In [1]: import numpy as np

In [2]: np.set_printoptions(precision=2, suppress=True, linewidth=160, legacy="1.25")

In [3]: rnd = lambda a: np.round(a, 2) + 0

In [4]: mat = np.load("arr.npy")

In [5]: mat
Out[5]: 
array([[-1.22, -1.48, -3.89,  0.32],
       [ 3.71,  3.21, -8.17, -0.83],
       [ 0.89, -1.95,  1.24,  1.18],
       [ 0.12,  3.63,  1.18,  0.51]])

In [6]: x = np.array([-1, 0, -1, -2])

In [7]: h1 = np.maximum(mat @ x, 0)

In [8]: rnd(mat.T @ h1)
Out[8]: array([ 17.25,  13.03, -67.39,  -3.65])

In [9]: np.maximum(mat @ (3 * x), 0)
Out[9]: array([13.41, 18.36,  0.  ,  0.  ])

In [10]: rnd(np.tanh(mat @ x))
Out[10]: array([ 1.  ,  1.  , -1.  , -0.98])

In [11]: x = np.array([4, 3, 4, 0])

In [12]: target = mat @ x

In [13]: beta, lr = np.zeros(4), 1 / np.linalg.norm(mat, 2) ** 2

In [14]: for i in range(5):
    ...:     beta -= lr * mat.T @ (mat @ beta - target)
    ...:     if i % 1 == 0: print(i, round(np.linalg.norm(mat @ beta - target), 2))
    ...: 
0 20.9
1 16.36
2 13.03
3 10.6
4 8.83

In [15]: rnd(np.linalg.cond(mat))
Out[15]: 7.99

In [16]: print(rnd(beta))
[1.34 2.75 3.   0.07]

In [17]: O, vecs = np.linalg.qr(mat[:, :1])[0], np.linalg.qr(mat[:, 1:])[0]

In [18]: sigma = np.linalg.svd(O.T @ vecs, compute_uv=False)

In [19]: (sigma > 0.9).sum()
Out[19]: 0

In [20]: rnd(np.linalg.norm(O @ O.T - vecs @ vecs.T, 2))
Out[20]: 1.0

In [21]: rnd(np.linalg.det(mat[::-1]))
Out[21]: 156.51

In [22]: rnd(np.linalg.eigvals(mat).sum().real)
Out[22]: 3.74

In [23]: rnd(np.einsum("ij,ji->", mat, mat))
Out[23]: 24.38

In [24]: np.einsum("ii->", mat)
Out[24]: 3.74

In [25]: Y = np.array([[1, 0, 2], [3, 1, 3], [2, 0, 3]])

In [26]: feats = np.triu(Y)

In [27]: feats
Out[27]: 
array([[1, 0, 2],
       [0, 1, 3],
       [0, 0, 3]])

In [28]: ev, vecs = np.linalg.eig(feats)

In [29]: print(np.prod(ev))
3.0

In [30]: rnd(np.sort(np.linalg.eigvals(feats @ feats)))
Out[30]: array([1., 1., 9.])

In [31]: np.linalg.matrix_power(feats, 2)
Out[31]: 
array([[ 1,  0,  8],
       [ 0,  1, 12],
       [ 0,  0,  9]])

In [32]: rnd(np.abs(np.linalg.eigvals(feats)).max())
Out[32]: 3.0

In [33]: print(rnd(np.linalg.det(feats)))
3.0

In [34]: np.trace(feats)
Out[34]: 5

In [35]: print(np.allclose(feats @ feats.T, feats.T @ feats))
False

In [36]: rnd(np.sort(np.linalg.eigvals(feats)))
Out[36]: array([1., 1., 3.])

In [37]: [int(np.linalg.matrix_rank(np.linalg.matrix_power(feats, p))) for p in range(1, 4)]
Out[37]: [3, 3, 3]

In [38]: feats @ feats
Out[38]: 
array([[ 1,  0,  8],
       [ 0,  1, 12],
       [ 0,  0,  9]])

In [39]: rnd(np.linalg.norm(feats) ** 2 / np.linalg.norm(feats, 2) ** 2)
Out[39]: 1.06

In [40]: rnd(np.linalg.norm(feats, "nuc"))
Out[40]: 6.39

In [41]: rnd(np.linalg.norm(feats, axis=1))
Out[41]: array([2.24, 3.16, 3.  ])

In [42]: hat = np.triu(np.array([[-9, -3, -7], [-5, -2, -8], [4, -7, 4]]), 1) + np.eye(3)

In [43]: Y = hat @ feats @ np.linalg.inv(hat)

In [44]: np.trace(Y), np.trace(feats)
Out[44]: (5.0, 5)

In [45]: np.poly(Y)
Out[45]: array([ 1., -5.,  7., -3.])

In [46]: hat @ feats - feats @ hat
Out[46]: 
array([[  0.,   0., -23.],
       [  0.,   0., -16.],
       [  0.,   0.,   0.]])

In [47]: K = np.load("dump.npy")

In [48]: K
Out[48]: 
array([[4, 0, 0],
       [0, 0, 3],
       [0, 4, 0]])

In [49]: rng = np.random.default_rng(805107)

In [50]: idx = rng.permutation(3)

In [51]: idx
Out[51]: array([0, 2, 1])

In [52]: Y = K[idx][:, idx]

In [53]: np.allclose(Y, K)
Out[53]: False

In [54]: hat = np.triu(np.array([[-8, -3, -8], [-6, 1, -2], [5, 2, 6]]), 1) + np.eye(3)

In [55]: Y = hat @ K @ np.linalg.inv(hat)

In [56]: Y
Out[56]: 
array([[  4., -20., -17.],
       [  0.,  -8., -13.],
       [  0.,   4.,   8.]])

In [57]: print(rnd(np.linalg.det(K)))
-48.0

In [58]: rnd(np.linalg.norm(K, axis=0))
Out[58]: array([4., 4., 3.])

In [59]: print(K @ K.T)
[[16  0  0]
 [ 0  9  0]
 [ 0  0 16]]

In [60]: print(K.T @ K)
[[16  0  0]
 [ 0 16  0]
 [ 0  0  9]]

In [61]: Y = np.array([[4, 7, 1], [6, 9, 1], [1, 8, 8]])

In [62]: C = np.array([[-4]])

In [63]: arr = np.block([[Y, np.array([[1], [-2], [-1]])], [np.zeros((1, 3)), C]])

In [64]: arr
Out[64]: 
array([[ 4.,  7.,  1.,  1.],
       [ 6.,  9.,  1., -2.],
       [ 1.,  8.,  8., -1.],
       [ 0.,  0.,  0., -4.]])

In [65]: left, sigma, VT = np.linalg.svd(arr)

In [66]: np.argmax(sigma[:-1] / (sigma[1:] + 1e-6)) + 1
Out[66]: 3

In [67]: rnd(sigma)
Out[67]: array([16.48,  6.6 ,  4.46,  0.28])

In [68]: Y = left[:, :3] @ np.diag(sigma[:3]) @ VT[:3]

In [69]: rnd(Y)
Out[69]: 
array([[ 4.15,  6.89,  1.09,  1.01],
       [ 5.89,  9.07,  0.94, -2.  ],
       [ 0.99,  8.01,  7.99, -1.  ],
       [ 0.09, -0.07,  0.05, -4.  ]])

In [70]: rnd(np.linalg.norm(arr - Y, 2)), rnd(sigma[3])
Out[70]: (0.28, 0.28)

In [71]: W1 = np.array([[-2, 1, -2], [-1, 2, -1], [-2, 2, 2], [-1, -1, -1]])

In [72]: beta = np.array([-2, 0, 2])

In [73]: hid = np.maximum(arr @ W1 + beta, 0)

In [74]: np.linalg.matrix_rank(hid)
Out[74]: 3

In [75]: hid
Out[75]: 
array([[ 0., 19.,  0.],
       [ 0., 28.,  0.],
       [ 0., 34.,  9.],
       [ 2.,  4.,  6.]])

In [76]: (hid > 0).astype(int)
Out[76]: 
array([[0, 1, 0],
       [0, 1, 0],
       [0, 1, 1],
       [1, 1, 1]])

In [77]: C = np.array([[2, -1, 2], [3, -1, 3], [1, 1, 0]])

In [78]: hid @ C
Out[78]: 
array([[ 57., -19.,  57.],
       [ 84., -28.,  84.],
       [111., -25., 102.],
       [ 22.,   0.,  16.]])
